$ ipython --no-banner

In [1]: import numpy as np

In [2]: np.set_printoptions(precision=1, suppress=True, linewidth=120, sign=" ")

In [3]: rnd = lambda a: np.round(a, 1) + 0

In [4]: data = np.loadtxt("mat.csv", delimiter=",")

In [5]: data
Out[5]: 
array([[ 7., -2.,  7., -2.],
       [ 9.,  1.,  9.,  1.],
       [ 7., -2.,  7., -2.],
       [ 9.,  1.,  9.,  1.]])

In [6]: r = np.linalg.matrix_rank(data)

In [7]: r
Out[7]: np.int64(2)

In [8]: ns = np.linalg.svd(data)[2][r:].T

In [9]: ns.shape
Out[9]: (4, 2)

In [10]: [int(np.linalg.matrix_rank(np.delete(data, i, axis=0))) for i in range(4)]
Out[10]: [2, 2, 2, 2]

In [11]: np.linalg.matrix_rank(data.T @ data), np.linalg.matrix_rank(data @ data.T)
Out[11]: (np.int64(2), np.int64(2))

In [12]: proj = np.triu(np.array([[0, 1, 2, 1], [3, 3, 0, 3], [1, -1, -1, -1], [0, -2, 3, -1]]), 1) + np.eye(4)

In [13]: Y = proj @ data @ np.linalg.inv(proj)

In [14]: np.linalg.matrix_rank(Y)
Out[14]: np.int64(2)

In [15]: rnd(np.poly(Y))
Out[15]: array([  1., -16., 100.,   0.,   0.])

In [16]: proj @ data - data @ proj
Out[16]: 
array([[ 32.,  -9.,  18.,   4.],
       [ 27.,  -6.,   9.,   0.],
       [ -9.,  -8., -23.,   5.],
       [  0.,  -9., -18.,  -3.]])

In [17]: Y
Out[17]: 
array([[ 39., -43., -39.,  47.],
       [ 36., -32., -36.,  28.],
       [ -2.,  -1.,   2.,   4.],
       [  9.,  -8.,  -9.,   7.]])

In [18]: rnd(np.abs(np.linalg.eigvals(data)).max())
Out[18]: np.float64(10.0)

In [19]: rnd(np.sort(np.abs(np.linalg.eigvals(data))))
Out[19]: array([  0.,   0.,  10.,  10.])

In [20]: (data - data.T) / 2
Out[20]: 
array([[ 0. , -5.5,  0. , -5.5],
       [ 5.5,  0. ,  5.5,  0. ],
       [ 0. , -5.5,  0. , -5.5],
       [ 5.5,  0. ,  5.5,  0. ]])

In [21]: rnd(np.linalg.det(data))
Out[21]: np.float64(0.0)

In [22]: feats = np.loadtxt("arr.csv", delimiter=",")

In [23]: feats
Out[23]: 
array([[ 3.,  4.,  1.],
       [ 5.,  4.,  3.],
       [ 2.,  4.,  1.],
       [ 3.,  4.,  1.]])

In [24]: Y = np.array([[3, 1, -3], [0, -1, -2]])

In [25]: basis = np.kron(Y, data)

In [26]: basis.shape
Out[26]: (8, 12)

In [27]: basis
Out[27]: 
array([[ 21.,  -6.,  21.,  -6.,   7.,  -2.,   7.,  -2., -21.,   6., -21.,   6.],
       [ 27.,   3.,  27.,   3.,   9.,   1.,   9.,   1., -27.,  -3., -27.,  -3.],
       [ 21.,  -6.,  21.,  -6.,   7.,  -2.,   7.,  -2., -21.,   6., -21.,   6.],
       [ 27.,   3.,  27.,   3.,   9.,   1.,   9.,   1., -27.,  -3., -27.,  -3.],
       [  0.,  -0.,   0.,  -0.,  -7.,   2.,  -7.,   2., -14.,   4., -14.,   4.],
       [  0.,   0.,   0.,   0.,  -9.,  -1.,  -9.,  -1., -18.,  -2., -18.,  -2.],
       [  0.,  -0.,   0.,  -0.,  -7.,   2.,  -7.,   2., -14.,   4., -14.,   4.],
       [  0.,   0.,   0.,   0.,  -9.,  -1.,  -9.,  -1., -18.,  -2., -18.,  -2.]])

In [28]: np.linalg.matrix_rank(basis)
Out[28]: np.int64(4)

In [29]: rnd(np.linalg.norm(basis, 2)), rnd(np.linalg.norm(Y, 2) * np.linalg.norm(data, 2))
Out[29]: (np.float64(103.6), np.float64(103.6))

In [30]: np.linalg.cond(basis) > 100
Out[30]: np.True_

In [31]: [round(float(x), 1) for x in np.linalg.svd(basis, compute_uv=False)[:3]]
Out[31]: [103.6, 42.1, 19.9]

In [32]: np.linalg.matrix_rank(basis, rtol=0.1)
Out[32]: np.int64(3)

In [33]: Y = np.c_[feats[:, :2] @ np.array([[-2, -2], [2, 0]]), np.array([1, 1, -1, 2])]

In [34]: Y
Out[34]: 
array([[  2.,  -6.,   1.],
       [ -2., -10.,   1.],
       [  4.,  -4.,  -1.],
       [  2.,  -6.,   2.]])

In [35]: np.linalg.matrix_rank(np.c_[feats, Y])
Out[35]: np.int64(4)

In [36]: rnd(np.linalg.norm(Y - feats @ np.linalg.lstsq(feats, Y)[0], axis=0))
Out[36]: array([ 0. ,  0. ,  0.7])

In [37]: mat = np.load("a.npy")

In [38]: mat
Out[38]: 
array([[ 6,  0,  1],
       [ 0,  8, -6],
       [ 1, -6,  6]])

In [39]: ev, evecs = np.linalg.eig(mat)

In [40]: rnd(np.sort(np.linalg.eigvals(np.linalg.inv(mat))))
Out[40]: array([ 0.1,  0.2,  1.2])

In [41]: rnd(np.sort(np.linalg.eigvals(mat @ mat)))
Out[41]: array([   0.6,   36.6,  172.7])

In [42]: low = np.linalg.cholesky(mat)

In [43]: rnd(np.diag(low) ** 2)
Out[43]: array([ 6. ,  8. ,  1.3])

In [44]: np.linalg.eigvalsh(mat).min() > 0
Out[44]: np.True_

In [45]: rnd(low @ low.T)
Out[45]: 
array([[ 6.,  0.,  1.],
       [ 0.,  8., -6.],
       [ 1., -6.,  6.]])

In [46]: np.prod(np.diag(low)) ** 2, rnd(np.linalg.det(mat))
Out[46]: (np.float64(64.0), np.float64(64.0))

In [47]: rnd(mat / np.sqrt(np.outer(np.diag(mat), np.diag(mat))))
Out[47]: 
array([[ 1. ,  0. ,  0.2],
       [ 0. ,  1. , -0.9],
       [ 0.2, -0.9,  1. ]])

In [48]: Y = np.array([[1, 1], [1, -1]])

In [49]: rng = np.random.default_rng(76001)

In [50]: K = np.kron(Y, np.kron(Y, Y))[rng.permutation(8)][:3]

In [51]: K
Out[51]: 
array([[ 1,  1,  1,  1, -1, -1, -1, -1],
       [ 1, -1,  1, -1, -1,  1, -1,  1],
       [ 1, -1, -1,  1,  1, -1, -1,  1]])

In [52]: left, s, Vt = np.linalg.svd(K, full_matrices=False)

In [53]: rnd(Vt @ Vt.T)
Out[53]: 
array([[ 1.,  0.,  0.],
       [ 0.,  1.,  0.],
       [ 0.,  0.,  1.]])

In [54]: left.shape, s.shape, Vt.shape
Out[54]: ((3, 3), (3,), (3, 8))

In [55]: W1 = np.array([[0, 0], [2, 0], [1, 2], [1, 1], [3, 3], [0, 2], [0, 2], [1, 3]])

In [56]: coef = np.array([3, -3])

In [57]: H = np.maximum(K @ W1 + coef, 0)

In [58]: rnd((H > 0).mean(axis=0))
Out[58]: array([ 0.7,  0. ])

In [59]: (H > 0).astype(int)
Out[59]: 
array([[ 1,  0],
       [ 0,  0],
       [ 1,  0]])

In [60]: basis = np.array([[2, 1], [-2, 0]])

In [61]: H @ basis
Out[61]: 
array([[  6,   3],
       [  0,   0],
       [ 10,   5]])

In [62]: (H @ basis).round(6).argmax(axis=1)
Out[62]: array([ 0,  0,  0])

In [63]: F = np.load("x.npy")

In [64]: F
Out[64]: 
array([[ -2.1, -16. ],
       [  0.6, -28. ],
       [  1.4,  -6. ],
       [  0.3,  -4. ]])

In [65]: x0 = np.array([-3, 2])

In [66]: a = np.maximum(F @ x0, 0)

In [67]: np.flatnonzero(a > 1e-9)
Out[67]: array([], dtype=int64)

In [68]: rnd(np.tanh(F @ x0))
Out[68]: array([-1., -1., -1., -1.])

In [69]: a
Out[69]: array([ 0.,  0.,  0.,  0.])

In [70]: proj = F @ np.linalg.solve(F.T @ F, F.T)

In [71]: rnd((np.eye(4) - proj) @ F)
Out[71]: 
array([[ 0.,  0.],
       [ 0.,  0.],
       [ 0.,  0.],
       [ 0.,  0.]])

In [72]: rnd(np.linalg.eigvalsh(proj))
Out[72]: array([ 0.,  0.,  1.,  1.])

In [73]: rnd(proj @ F[:, 1])
Out[73]: array([-16., -28.,  -6.,  -4.])

In [74]: np.trace(proj)
Out[74]: np.float64(2.0)

In [75]: E = np.load("data.npy")

In [76]: E
Out[76]: 
array([[-5,  4, -3],
       [ 1,  3, -1],
       [ 1, -1,  4]])

In [77]: Y = K + rng.integers(-2, 3, (3, 2)) @ rng.integers(-2, 3, (2, 8))

In [78]: Y
Out[78]: 
array([[-1,  1,  1, -3,  1, -3, -1,  3],
       [-3,  3, -1, -9,  3, -3, -3,  7],
       [ 2, -5,  1,  3,  0,  0,  1,  1]])

In [79]: np.linalg.matrix_rank(Y - K, tol=1e-8)
Out[79]: np.int64(2)

In [80]: idx = rng.permutation(3)

In [81]: Y = E[:, idx] * rng.choice([-1, 1], 3)

In [82]: Y
Out[82]: 
array([[-5, -3, -4],
       [ 1, -1, -3],
       [ 1,  4,  1]])

In [83]: left, _, Vt = np.linalg.svd(E.T @ Y)

In [84]: rnd(left @ Vt)
Out[84]: 
array([[ 1.,  0.,  0.],
       [ 0.,  0., -1.],
       [ 0.,  1.,  0.]])

In [85]: arr = np.load("test6.npy")

In [86]: rnd(arr)
Out[86]: 
array([[ 3.3, -1.1,  0. ,  0.5],
       [ 2.6, -1.3,  1.1, -0.1],
       [ 3.8, -1.7,  0.2,  0. ],
       [ 2.7, -0.8, -1.4,  0.3]])

In [87]: np.argsort(-np.linalg.norm(arr, axis=0).round(6), kind="stable")[:3]
Out[87]: array([ 0,  1,  2])

In [88]: np.linalg.matrix_rank(arr, rtol=0.1)
Out[88]: np.int64(2)

In [89]: rnd(np.linalg.norm(arr, 2) / np.linalg.norm(arr))
Out[89]: np.float64(1.0)

In [90]: left, s, Vt = np.linalg.svd(arr)

In [91]: evecs = Vt[:(s > 1e-8).sum()]

In [92]: x0 = arr[3] + -1 * arr[2] + rng.integers(2) * np.eye(4)[0]

In [93]: rnd(x0)
Out[93]: array([-1.2,  0.9, -1.6,  0.2])

In [94]: np.linalg.matrix_rank(np.vstack([arr, x0]))
Out[94]: np.int64(3)

In [95]: np.allclose(evecs.T @ evecs @ x0, x0)
Out[95]: True

In [96]: rnd(evecs.T @ evecs)
Out[96]: 
array([[ 0.9, -0.2,  0. ,  0.2],
       [-0.2,  0.4, -0.1,  0.4],
       [ 0. , -0.1,  1. ,  0. ],
       [ 0.2,  0.4,  0. ,  0.7]])

In [97]: Y = arr / np.sqrt((arr ** 2).mean(axis=1, keepdims=True))

In [98]: np.linalg.matrix_rank(Y) == np.linalg.matrix_rank(arr)
Out[98]: np.True_

In [99]: theta = np.sort(rng.uniform(-2, 2, 21))

In [100]: M = np.c_[theta, theta ** 2, theta ** 3] @ np.array([[2, 2, 0], [2, 2, 2], [0, 0, 0]])

In [101]: rnd(M)
Out[101]: 
array([[ 2.3,  2.3,  5.6],
       [ 1. ,  1. ,  3.7],
       [-0.5, -0.5,  0.8],
       [-0.5, -0.5,  0.8],
       [-0.5, -0.5,  0.7],
       [-0.4, -0.4,  0.2],
       [-0.4, -0.4,  0.1],
       [-0.1, -0.1,  0. ],
       [ 0.2,  0.2,  0. ],
       [ 0.4,  0.4,  0. ],
       [ 0.4,  0.4,  0.1],
       [ 1. ,  1. ,  0.3],
       [ 3.3,  3.3,  1.5],
       [ 4.7,  4.7,  2.5],
       [ 7.1,  7.1,  4.2],
       [ 7.3,  7.3,  4.4],
       [ 9. ,  9. ,  5.7],
       [ 9.5,  9.5,  6. ],
       [10.2, 10.2,  6.6],
       [10.2, 10.2,  6.6],
       [11.3, 11.3,  7.4]])

In [102]: ev, evecs = np.linalg.eigh(mat)

In [103]: x0 = np.array([1, 2, 0])

In [104]: rnd(evecs * np.maximum(ev, 0) @ evecs.T)
Out[104]: 
array([[ 6.,  0.,  1.],
       [ 0.,  8., -6.],
       [ 1., -6.,  6.]])

In [105]: rnd(np.linalg.eigvalsh(mat[1:, 1:]))
Out[105]: array([  0.9,  13.1])

In [106]: rnd(evecs * np.abs(ev) @ evecs.T)
Out[106]: 
array([[ 6.,  0.,  1.],
       [ 0.,  8., -6.],
       [ 1., -6.,  6.]])

In [107]: x0 @ mat @ x0
Out[107]: np.int64(38)

In [108]: rnd(evecs * np.sqrt(ev) @ evecs.T)
Out[108]: 
array([[ 2.4,  0.1,  0.2],
       [ 0.1,  2.5, -1.3],
       [ 0.2, -1.3,  2. ]])

In [109]: x0 @ mat @ x0 / (x0 @ x0), rnd(ev[0]), rnd(ev[-1])
Out[109]: (np.float64(7.6), np.float64(0.8), np.float64(13.1))

In [110]: idx = M[:, 0] > np.median(M[:, 0])

In [111]: r0 = M[idx].mean(axis=0) - M[~idx].mean(axis=0)

In [112]: idx.astype(int)
Out[112]: array([ 1,  0,  0,  0,  0,  0,  0,  0,  0,  0,  0,  0,  1,  1,  1,  1,  1,  1,  1,  1,  1])

In [113]: rnd(r0)
Out[113]: array([ 7.4,  7.4,  4.4])

In [114]: rnd(np.linalg.norm(M, 2) / np.linalg.norm(M))
Out[114]: np.float64(1.0)

In [115]: [round(float(x), 1) for x in np.linalg.svd(M, compute_uv=False)[:3]]
Out[115]: [39.8, 5.1, 0.0]

In [116]: np.linalg.matrix_rank(M, rtol=0.1)
Out[116]: np.int64(2)

In [117]: np.argsort(-np.linalg.norm(M, axis=0).round(6), kind="stable")[:3]
Out[117]: array([ 0,  1,  2])

In [118]: np.linalg.cond(M) > 100
Out[118]: np.True_

In [119]: left, s, Vt = np.linalg.svd(M)

In [120]: rnd(s)
Out[120]: array([ 39.8,   5.1,   0. ])

In [121]: np.argmax(s[:-1] / (s[1:] + 1e-6)) + 1
Out[121]: np.int64(2)

In [122]: Y = left[:, :2] @ np.diag(s[:2]) @ Vt[:2]

In [123]: np.linalg.matrix_rank(Y)
Out[123]: np.int64(2)

In [124]: rnd(np.abs(M - Y).max())
Out[124]: np.float64(0.0)

In [125]: rnd(np.linalg.norm(M - Y, 2)), rnd(s[2])
Out[125]: (np.float64(0.0), np.float64(0.0))

In [126]: np.linalg.matrix_rank(M, rtol=0.05)
Out[126]: np.int64(2)

In [127]: rnd(np.linalg.norm(M - Y) / np.linalg.norm(M))
Out[127]: np.float64(0.0)
